$ python3 -q
>>> import numpy as np
>>> from numpy import linalg as LA
>>> np.set_printoptions(precision=3, suppress=True, linewidth=140)
>>> def rd(a):
...     return np.round(a, 3) + 0
... 
>>> W0 = np.loadtxt("w.csv", delimiter=",")
>>> print(W0)
[[ 0. -2. -1.]
 [-2.  4.  3.]
 [-1.  3. -6.]]
>>> # symmetric, so the eigenvalues are real
>>> rng = np.random.default_rng(17)
>>> lab = rng.permutation(3)
>>> lab
array([0, 2, 1])
>>> B = W0[lab][:, lab]
>>> print(np.allclose(B, W0))
False
>>> rd(LA.det(B)), rd(LA.det(W0[lab]))
(np.float64(32.0), np.float64(-32.0))
>>> rd(np.sort(np.abs(LA.eigvals(B))))
array([0.821, 5.681, 6.86 ])
>>> np.trace(B)
np.float64(-2.0)
>>> B = np.array([[1, 2], [2, 1], [1, 1]])
>>> m1 = np.kron(np.eye(3, dtype=int), B)
>>> m1
array([[1, 2, 0, 0, 0, 0],
       [2, 1, 0, 0, 0, 0],
       [1, 1, 0, 0, 0, 0],
       [0, 0, 1, 2, 0, 0],
       [0, 0, 2, 1, 0, 0],
       [0, 0, 1, 1, 0, 0],
       [0, 0, 0, 0, 1, 2],
       [0, 0, 0, 0, 2, 1],
       [0, 0, 0, 0, 1, 1]])
>>> vec = np.array([-2, 0, 0, 3, 0, -3])
>>> target = m1 @ vec
>>> rd(LA.solve(m1.T @ m1, m1.T @ target))
array([-2.,  0.,  0.,  3.,  0., -3.])
>>> rd(LA.lstsq(m1, target)[0])
array([-2.,  0.,  0.,  3.,  0., -3.])
>>> target = target + 0.02 * rng.normal(size=9)
>>> rd(target)
array([-2.011, -4.025, -2.038,  6.   ,  2.984,  2.983, -6.004, -3.001, -3.046])
>>> coef, *_ = LA.lstsq(m1, target)
>>> rd(m1.T @ (target - m1 @ coef))
array([0., 0., 0., 0., 0., 0.])
>>> coef.round()
array([-2., -0., -0.,  3., -0., -3.])
>>> vec = np.array([-1, -1, -2, 1, -1, 1])
>>> m1 @ vec
array([-3, -3, -2,  0, -3, -1,  1, -1,  0])
>>> print(LA.norm(m1 @ vec) <= LA.norm(m1, 2) * LA.norm(vec) + 1e-9)
True
>>> (m1 * vec).sum(axis=1)
array([-3, -3, -2,  0, -3, -1,  1, -1,  0])
>>> B = np.c_[m1[:, :3] @ np.array([[1, 7, 0], [7, 0, 2], [1, 0, 7]]), np.array([4, 0, -7, 7, -2, -3, 0, 9, 4])]
>>> B
array([[15,  7,  4,  4],
       [ 9, 14,  2,  0],
       [ 8,  7,  2, -7],
       [ 1,  0,  7,  7],
       [ 2,  0, 14, -2],
       [ 1,  0,  7, -3],
       [ 0,  0,  0,  0],
       [ 0,  0,  0,  9],
       [ 0,  0,  0,  4]])
>>> rd(LA.norm(LA.qr(m1)[0].T @ B, axis=0) ** 2 / ((B ** 2).sum(axis=0) + 1e-12))
array([1.   , 1.   , 1.   , 0.663])
>>> P = m1 @ LA.solve(m1.T @ m1, m1.T)
>>> rd(P)
array([[ 0.909, -0.091,  0.273,  0.   ,  0.   ,  0.   ,  0.   ,  0.   ,  0.   ],
       [-0.091,  0.909,  0.273,  0.   ,  0.   ,  0.   ,  0.   ,  0.   ,  0.   ],
       [ 0.273,  0.273,  0.182,  0.   ,  0.   ,  0.   ,  0.   ,  0.   ,  0.   ],
       [ 0.   ,  0.   ,  0.   ,  0.909, -0.091,  0.273,  0.   ,  0.   ,  0.   ],
       [ 0.   ,  0.   ,  0.   , -0.091,  0.909,  0.273,  0.   ,  0.   ,  0.   ],
       [ 0.   ,  0.   ,  0.   ,  0.273,  0.273,  0.182,  0.   ,  0.   ,  0.   ],
       [ 0.   ,  0.   ,  0.   ,  0.   ,  0.   ,  0.   ,  0.909, -0.091,  0.273],
       [ 0.   ,  0.   ,  0.   ,  0.   ,  0.   ,  0.   , -0.091,  0.909,  0.273],
       [ 0.   ,  0.   ,  0.   ,  0.   ,  0.   ,  0.   ,  0.273,  0.273,  0.182]])
>>> print(rd(np.diag(P)))
[0.909 0.909 0.182 0.909 0.909 0.182 0.909 0.909 0.182]
>>> rd(P @ m1[:, 0])
array([1., 2., 1., 0., 0., 0., 0., 0., 0.])
